>>> import numpy as np
>>> np.set_printoptions(precision=3, suppress=True, linewidth=100, legacy="1.25")
>>> def rnd(a):
...     return np.round(a, 3) + 0
... 
>>> A2 = np.array([[-1, -2, -2, -3], [1, -2, -3, -3], [0, 1, 0, -1], [-1, -1, -2, 2]])
>>> X = np.triu(A2)
>>> print(X)
[[-1 -2 -2 -3]
 [ 0 -2 -3 -3]
 [ 0  0  0 -1]
 [ 0  0  0  2]]
>>> print(rnd(np.linalg.norm(X, 2) / np.linalg.norm(X)))
0.961
>>> print(np.linalg.matrix_rank(X, rtol=0.1))
3
>>> print(np.linalg.cond(X) > 100)
True
>>> E = np.loadtxt("case1.csv", delimiter=",")
>>> print(rnd(E))
[[ 0.45   0.487 -0.101]
 [ 0.487  0.569  0.089]
 [-0.101  0.089  0.982]]
>>> # projection: eigenvalues are 0 or 1
>>> rk = np.linalg.matrix_rank(E)
>>> print(rk)
2
>>> ns = np.linalg.svd(E)[2][rk:].T
>>> print(rnd(ns @ ns.T))
[[ 0.55  -0.487  0.101]
 [-0.487  0.431 -0.089]
 [ 0.101 -0.089  0.018]]
>>> print(rnd(E @ ns))
[[0.]
 [0.]
 [0.]]
>>> print([int(np.linalg.matrix_rank(E[:, :j + 1])) for j in range(3)])
[1, 2, 2]
>>> print([int(np.linalg.matrix_rank(np.delete(E, i, axis=0))) for i in range(3)])
[2, 2, 2]
>>> vals, vecs = np.linalg.eigh(E)
>>> x0 = np.array([3, -4, 3])
>>> print(rnd(vecs * np.abs(vals) @ vecs.T))
[[ 0.45   0.487 -0.101]
 [ 0.487  0.569  0.089]
 [-0.101  0.089  0.982]]
>>> print(rnd(x0 @ E @ x0 / (x0 @ x0)), rnd(vals[0]), rnd(vals[-1]))
0.186 0.0 1.0
>>> print(rnd(np.linalg.eigvalsh(E[1:, 1:])))
[0.55 1.  ]
>>> P = np.triu(np.array([[3, 1, 1], [2, 0, 1], [1, 0, 2]]), 1) + np.eye(3)
>>> A2 = P @ E @ np.linalg.inv(P)
>>> print(np.linalg.matrix_rank(A2))
2
>>> print(rnd(np.linalg.det(A2)))
0.0
>>> print(rnd(np.trace(A2)), rnd(np.trace(E)))
2.0 2.0
>>> print(rnd(E @ E))
[[ 0.45   0.487 -0.101]
 [ 0.487  0.569  0.089]
 [-0.101  0.089  0.982]]
>>> print(rnd(np.linalg.det(E)))
0.0
>>> print(rnd((E + E.T) / 2))
[[ 0.45   0.487 -0.101]
 [ 0.487  0.569  0.089]
 [-0.101  0.089  0.982]]
>>> A2 = np.array([[2, 2]])
>>> feats = np.block([[np.zeros((1, 1)), A2], [A2.T, np.zeros((2, 2))]])
>>> print(feats)
[[0. 2. 2.]
 [2. 0. 0.]
 [2. 0. 0.]]
>>> print(rnd(np.trace(np.linalg.pinv(feats) @ feats)))
2.0
>>> print(np.unique(feats.round(6), axis=0).shape)
(2, 3)
>>> print(rnd(feats @ np.linalg.pinv(feats) @ feats))
[[0. 2. 2.]
 [2. 0. 0.]
 [2. 0. 0.]]
>>> print(np.linalg.lstsq(feats[:-1].T, feats[-1])[2])
2
